% ipython --no-banner

In [1]: import numpy as np

In [2]: from numpy import linalg as LA

In [3]: np.set_printoptions(precision=2, suppress=True, linewidth=200, sign=" ")

In [4]: A = np.load("w.npy")

In [5]: A
Out[5]: 
array([[ 0.,  0., -1.,  1.],
       [ 0., -2.,  2.,  0.],
       [ 0., -4.,  5., -1.],
       [ 0., -4.,  4.,  0.]])

In [6]: print(round(float(LA.norm(A, "nuc")), 2))
10.48

In [7]: print(A[1] @ A[2])
18.0

In [8]: round(float(LA.norm(A, 2)), 2)
Out[8]: 9.05

In [9]: print(LA.norm(A, axis=1).argmax())
2

In [10]: LA.norm(A, axis=1)
Out[10]: array([ 1.41,  2.83,  6.48,  5.66])

In [11]: LA.matrix_rank(A, rtol=0.1)
Out[11]: np.int64(2)

In [12]: [round(float(x), 2) for x in LA.svd(A, compute_uv=False)[:3]]
Out[12]: [9.05, 1.43, 0.0]

In [13]: np.poly(A)
Out[13]: array([ 1., -3.,  2.,  0.,  0.])

In [14]: np.round(LA.det(2 * A), 2), np.round(LA.det(A), 2)
Out[14]: (np.float64(0.0), np.float64(0.0))

In [15]: np.kron(np.eye(2, dtype=int), A)
Out[15]: 
array([[ 0.,  0., -1.,  1.,  0.,  0., -0.,  0.],
       [ 0., -2.,  2.,  0.,  0., -0.,  0.,  0.],
       [ 0., -4.,  5., -1.,  0., -0.,  0., -0.],
       [ 0., -4.,  4.,  0.,  0., -0.,  0.,  0.],
       [ 0.,  0., -0.,  0.,  0.,  0., -1.,  1.],
       [ 0., -0.,  0.,  0.,  0., -2.,  2.,  0.],
       [ 0., -0.,  0., -0.,  0., -4.,  5., -1.],
       [ 0., -0.,  0.,  0.,  0., -4.,  4.,  0.]])

In [16]: LA.eigvals(A)
Out[16]: array([ 0.,  0.,  2.,  1.])

In [17]: r = LA.matrix_rank(A)

In [18]: r
Out[18]: np.int64(2)

In [19]: N = LA.svd(A)[2][r:].T

In [20]: np.round(A @ N, 2) + 0
Out[20]: 
array([[ 0.,  0.],
       [ 0.,  0.],
       [ 0.,  0.],
       [ 0.,  0.]])

In [21]: N.shape
Out[21]: (4, 2)

In [22]: ang = np.radians(60)

In [23]: R = np.eye(4)

In [24]: R[3, 3] = R[1, 1] = np.cos(ang)

In [25]: R[3, 1], R[1, 3] = -np.sin(ang), np.sin(ang)

In [26]: R
Out[26]: 
array([[ 1.  ,  0.  ,  0.  ,  0.  ],
       [ 0.  ,  0.5 ,  0.  ,  0.87],
       [ 0.  ,  0.  ,  1.  ,  0.  ],
       [ 0.  , -0.87,  0.  ,  0.5 ]])

In [27]: other = A @ R.T

In [28]: other
Out[28]: 
array([[ 0.  ,  0.87, -1.  ,  0.5 ],
       [ 0.  , -1.  ,  2.  ,  1.73],
       [ 0.  , -2.87,  5.  ,  2.96],
       [ 0.  , -2.  ,  4.  ,  3.46]])

In [29]: np.round(LA.det(R), 2), np.trace(R)
Out[29]: (np.float64(1.0), np.float64(3.0))

In [30]: mat = np.load("out19.npy")

In [31]: mat
Out[31]: 
array([[  1.82,  -3.17,  -6.42,   7.88],
       [  1.38,  11.77,  -0.38,  10.38],
       [ -0.19,   1.11, -13.91, -11.49]])

In [32]: other = np.array([[-5, -4, 0], [-4, -1, 5]])

In [33]: basis = np.kron(other, mat)

In [34]: np.round(LA.norm(basis, 2), 2), round(float(LA.norm(other, 2) * LA.norm(mat, 2)), 2)
Out[34]: (np.float64(161.83), 161.83)

In [35]: basis.shape
Out[35]: (6, 12)

In [36]: rng = np.random.default_rng(52827)

In [37]: other = mat + rng.integers(-2, 3, (3, 2)) @ rng.integers(-2, 3, (2, 4))

In [38]: other
Out[38]: 
array([[  0.82,  -2.17,  -4.42,   8.88],
       [  4.38,   7.77,  -4.38,   6.38],
       [  2.81,  -2.89, -17.91, -15.49]])

In [39]: np.round(LA.svd(other - mat, compute_uv=False), 2) + 0
Out[39]: array([ 10.97,   0.79,   0.  ])

In [40]: np.abs(other - mat).sum(axis=1)
Out[40]: array([  5.,  15.,  15.])

In [41]: other - mat
Out[41]: 
array([[-1.,  1.,  2.,  1.],
       [ 3., -4., -4., -4.],
       [ 3., -4., -4., -4.]])

In [42]: O, _ = LA.qr(np.array([[-0.8, 1.5, -0.4, 1.0],
    ...:     [-0.9, 2.3, -0.4, -0.7],
    ...:     [0.2, 0.5, 0.7, 2.7],
    ...:     [0.3, -2.1, -0.2, -0.4]]))

In [43]: W0 = O[:, :4]

In [44]: print(W0)
[[-0.64  0.24 -0.41 -0.6 ]
 [-0.72 -0.08  0.05  0.69]
 [ 0.16 -0.56 -0.8   0.15]
 [ 0.24  0.79 -0.44  0.36]]

In [45]: f = np.array([0, -1, -2, -1])

In [46]: other = W0 + np.outer(f, np.eye(4)[0])

In [47]: other
Out[47]: 
array([[-0.64,  0.24, -0.41, -0.6 ],
       [-1.72, -0.08,  0.05,  0.69],
       [-1.84, -0.56, -0.8 ,  0.15],
       [-0.76,  0.79, -0.44,  0.36]])

In [48]: LA.matrix_rank(other - W0)
Out[48]: np.int64(1)

In [49]: np.round(LA.det(other) / LA.det(W0), 2), np.round(1 + LA.solve(W0, f)[0], 2)
Out[49]: (np.float64(1.16), np.float64(1.16))

In [50]: f, g = mat[0], mat[1]

In [51]: round(float(f @ g), 2)
Out[51]: 49.43

In [52]: p = (f @ g) / (f @ f) * f

In [53]: g - p
Out[53]: array([  0.61,  13.11,   2.34,   7.04])

In [54]: LA.matrix_rank(np.outer(f, g))
Out[54]: np.int64(1)

In [55]: round(float((g - p) @ f), 2)
Out[55]: -0.0

In [56]: x = np.array([1, 1, 3, 2])

In [57]: W0 @ (2 * x)
Out[57]: array([-5.69,  1.46, -4.97,  0.89])

In [58]: np.einsum("ij,j->i", W0, x)
Out[58]: array([-2.84,  0.73, -2.49,  0.45])

In [59]: (W0 * x).sum(axis=1)
Out[59]: array([-2.84,  0.73, -2.49,  0.45])

In [60]: other = np.array([[3, -3], [-3, -8], [-6, -2], [-2, -8]])

In [61]: print(W0 @ other)
[[ 1.06  5.63]
 [-3.57 -2.86]
 [ 6.64  4.37]
 [ 0.24 -9.06]]

In [62]: np.einsum("ik,kj->ij", W0, other)
Out[62]: 
array([[ 1.06,  5.63],
       [-3.57, -2.86],
       [ 6.64,  4.37],
       [ 0.24, -9.06]])

In [63]: LA.matrix_rank(np.vstack([W0, other.T]))
Out[63]: np.int64(4)

In [64]: LA.matrix_rank(W0 @ other)
Out[64]: np.int64(2)

In [65]: other.T @ W0.T
Out[65]: 
array([[ 1.06, -3.57,  6.64,  0.24],
       [ 5.63, -2.86,  4.37, -9.06]])
